$ python -q
>>> import numpy as np
>>> np.set_printoptions(suppress=True, linewidth=100)
>>> def rd(a):
...     return np.round(a, 2) + 0
... 
>>> M = np.load("a.npy")
>>> M
array([[-1.,  1.,  0.,  0.],
       [ 0., -1.,  1.,  0.],
       [ 0.,  0., -1.,  1.],
       [ 0.,  0.,  0., -1.]])
>>> # triangular
>>> evals, evecs = np.linalg.eig(M)
>>> rd(np.sort(np.linalg.eigvals(M.T)))
array([-1., -1., -1., -1.])
>>> M @ evecs[:, 0] - evals[0] * evecs[:, 0]
array([0., 0., 0., 0.])
>>> np.prod(evals)
np.float64(1.0)
>>> rd(np.linalg.matrix_power(M - np.diag(np.diag(M)), 4))
array([[0., 0., 0., 0.],
       [0., 0., 0., 0.],
       [0., 0., 0., 0.],
       [0., 0., 0., 0.]])
>>> rd(np.sort(np.linalg.eigvals(M)))
array([-1., -1., -1., -1.])
>>> np.prod(np.diag(M)), rd(np.linalg.det(M))
(np.float64(1.0), np.float64(1.0))
>>> [int(np.linalg.matrix_rank(np.linalg.matrix_power(M, p))) for p in range(1, 5)]
[4, 4, 4, 4]
>>> Y = M[0, 0] * M[1:] - np.outer(M[1:, 0], M[0])
>>> Y
array([[ 0.,  1., -1., -0.],
       [ 0., -0.,  1., -1.],
       [ 0., -0., -0.,  1.]])
>>> M[:, 0] / M[0, 0]
array([ 1., -0., -0., -0.])
>>> u, g = Y[0], Y[1]
>>> u @ g
np.float64(-1.0)
>>> p = (u @ g) / (u @ u) * u
>>> g - p
array([ 0. ,  0.5,  0.5, -1. ])
>>> p
array([-0. , -0.5,  0.5,  0. ])
>>> np.outer(u, g)
array([[ 0., -0.,  0., -0.],
       [ 0., -0.,  1., -1.],
       [-0.,  0., -1.,  1.],
       [-0.,  0., -0.,  0.]])
>>> left, sv = np.linalg.svd(M)
Traceback (most recent call last):
  File "<python-input-23>", line 1, in <module>
    left, sv = np.linalg.svd(M)
    ^^^^^^^^
ValueError: too many values to unpack (expected 2)
>>> left, sv, Vt = np.linalg.svd(M, full_matrices=False)
>>> left.shape, sv.shape, Vt.shape
((4, 4), (4,), (4, 4))
>>> rd(left.T @ M @ Vt.T)
array([[1.88, 0.  , 0.  , 0.  ],
       [0.  , 1.53, 0.  , 0.  ],
       [0.  , 0.  , 1.  , 0.  ],
       [0.  , 0.  , 0.  , 0.35]])
>>> rd(sv / sv[0])
array([1.  , 0.82, 0.53, 0.18])
>>> np.allclose(left * sv @ Vt, M)
True
>>> rd(np.cumsum(sv ** 2) / np.sum(sv ** 2))
array([0.5 , 0.84, 0.98, 1.  ])
>>> Y = np.array([[2, 1], [1, 0]])
>>> E = np.kron(np.eye(2, dtype=int), Y)
>>> E
array([[2, 1, 0, 0],
       [1, 0, 0, 0],
       [0, 0, 2, 1],
       [0, 0, 1, 0]])
>>> proj = np.triu(np.array([[-2, -2, -5, 2], [-4, 4, -3, -3], [-5, 4, -2, -1], [4, 1, -3, 5]]), 1) + np.eye(4)
>>> Y = proj @ E @ np.linalg.inv(proj)
>>> np.trace(Y), np.trace(E)
(np.float64(4.0), np.int64(4))
>>> Y
array([[ 0.,  1., -5., -7.],
       [ 1.,  2.,  2.,  3.],
       [ 0.,  0.,  1.,  2.],
       [ 0.,  0.,  1.,  1.]])
>>> proj @ E - E @ proj
array([[-2.,  4.,  5., -6.],
       [ 0.,  2., -4., -5.],
       [ 0.,  0., -1.,  2.],
       [ 0.,  0.,  0.,  1.]])
